$ ipython --no-banner

In [1]: import numpy as np

In [2]: np.set_printoptions(precision=3, suppress=True, linewidth=200, legacy="1.25")

In [3]: K = np.load("dump.npy")

In [4]: K
Out[4]: 
array([[ 8., -4.,  2., -4.,  0.],
       [-4.,  8., -2.,  4.,  0.],
       [ 2., -2.,  5., -2.,  0.],
       [-4.,  4., -2.,  8.,  0.],
       [ 0.,  0.,  0.,  0.,  4.]])

In [5]: np.flatnonzero(np.linalg.matrix_power((K != 0) + (K.T != 0) + np.eye(5), 5)[0])
Out[5]: array([0, 1, 2, 3])

In [6]: (K != 0).astype(int)
Out[6]: 
array([[1, 1, 1, 1, 0],
       [1, 1, 1, 1, 0],
       [1, 1, 1, 1, 0],
       [1, 1, 1, 1, 0],
       [0, 0, 0, 0, 1]])

In [7]: J = np.load("block14.npy")

In [8]: J
Out[8]: 
array([[7, 0, 0, 0],
       [4, 5, 0, 0],
       [6, 8, 1, 0],
       [9, 2, 7, 7]])

In [9]: x0 = np.array([1, 1, -1, -1])

In [10]: rhs = J @ x0

In [11]: coef, lr = np.zeros(4), 1 / np.linalg.norm(J, 2) ** 2

In [12]: for i in range(8):
    ...:     coef -= lr * J.T @ (J @ coef - rhs)
    ...:     if i % 2 == 0: print(i, round(np.linalg.norm(J @ coef - rhs), 3))
    ...: 
0 11.359
2 6.851
4 4.389
6 3.051

In [13]: round(np.linalg.cond(J), 3)
Out[13]: 44.503

In [14]: coef
Out[14]: array([ 0.704,  1.126, -0.667, -0.781])

In [15]: r0 = np.array([2, -5, -4, 1, 4, -3])

In [16]: mat = r0[np.abs(np.subtract.outer(np.arange(6), np.arange(6)))]

In [17]: mat
Out[17]: 
array([[ 2, -5, -4,  1,  4, -3],
       [-5,  2, -5, -4,  1,  4],
       [-4, -5,  2, -5, -4,  1],
       [ 1, -4, -5,  2, -5, -4],
       [ 4,  1, -4, -5,  2, -5],
       [-3,  4,  1, -4, -5,  2]])

In [18]: np.round(np.linalg.eigvalsh(mat).min(), 3)
Out[18]: -10.455
